$ ipython --no-banner

In [1]: import numpy as np

In [2]: from numpy import linalg as LA

In [3]: np.set_printoptions(suppress=True, linewidth=120)

In [4]: tidy = lambda a: np.round(a, 3) + 0

In [5]: arr = np.array([[0, 0, 0],
   ...:     [1, -3, 0],
   ...:     [-1, 1, -1],
   ...:     [0, 0, 0],
   ...:     [0, 0, 0],
   ...:     [0, 0, 0],
   ...:     [-2, -1, 2],
   ...:     [-2, -1, 2],
   ...:     [-3, 2, 2],
   ...:     [0, 0, 0],
   ...:     [0, 0, 0],
   ...:     [-3, 2, 2],
   ...:     [-1, 1, -1],
   ...:     [-3, 2, 2],
   ...:     [-3, 2, 2],
   ...:     [0, 0, 0],
   ...:     [0, 0, 0],
   ...:     [0, 0, 0],
   ...:     [-3, 2, 2],
   ...:     [1, -3, 0],
   ...:     [0, 0, 0]])

In [6]: print(arr)
[[ 0  0  0]
 [ 1 -3  0]
 [-1  1 -1]
 [ 0  0  0]
 [ 0  0  0]
 [ 0  0  0]
 [-2 -1  2]
 [-2 -1  2]
 [-3  2  2]
 [ 0  0  0]
 [ 0  0  0]
 [-3  2  2]
 [-1  1 -1]
 [-3  2  2]
 [-3  2  2]
 [ 0  0  0]
 [ 0  0  0]
 [ 0  0  0]
 [-3  2  2]
 [ 1 -3  0]
 [ 0  0  0]]

In [7]: dist = LA.norm(arr[:, None] - arr[None], axis=-1)

In [8]: print((dist + 1e9 * np.eye(21)).round(6).argmin(axis=1))
[ 3 19 12  0  0  0  7  6 11  0  0  8  2  8  8  0  0  0  8  1  0]

In [9]: print(dist[5].round(6).argsort(kind="stable")[:4])
[0 3 4 5]

In [10]: print(np.flatnonzero(dist[5] < dist.mean() / 2))
[ 0  3  4  5  9 10 15 16 17 20]

In [11]: print(LA.matrix_rank(dist ** 2))
5

In [12]: print(np.unravel_index(dist.round(6).argmax(), dist.shape))
(np.int64(1), np.int64(8))

In [13]: gram = np.cov(arr, rowvar=False)

In [14]: print(np.median(arr, axis=0))
[0. 0. 0.]

In [15]: print(tidy(np.polyfit(arr[:, 2], arr[:, 0], 1)))
[-1.086 -0.284]

In [16]: print(tidy(np.corrcoef(arr[:, 2], arr[:, 0])[0, 1]))
-0.828

In [17]: print(tidy(arr.std(axis=0)))
[1.377 1.401 1.05 ]
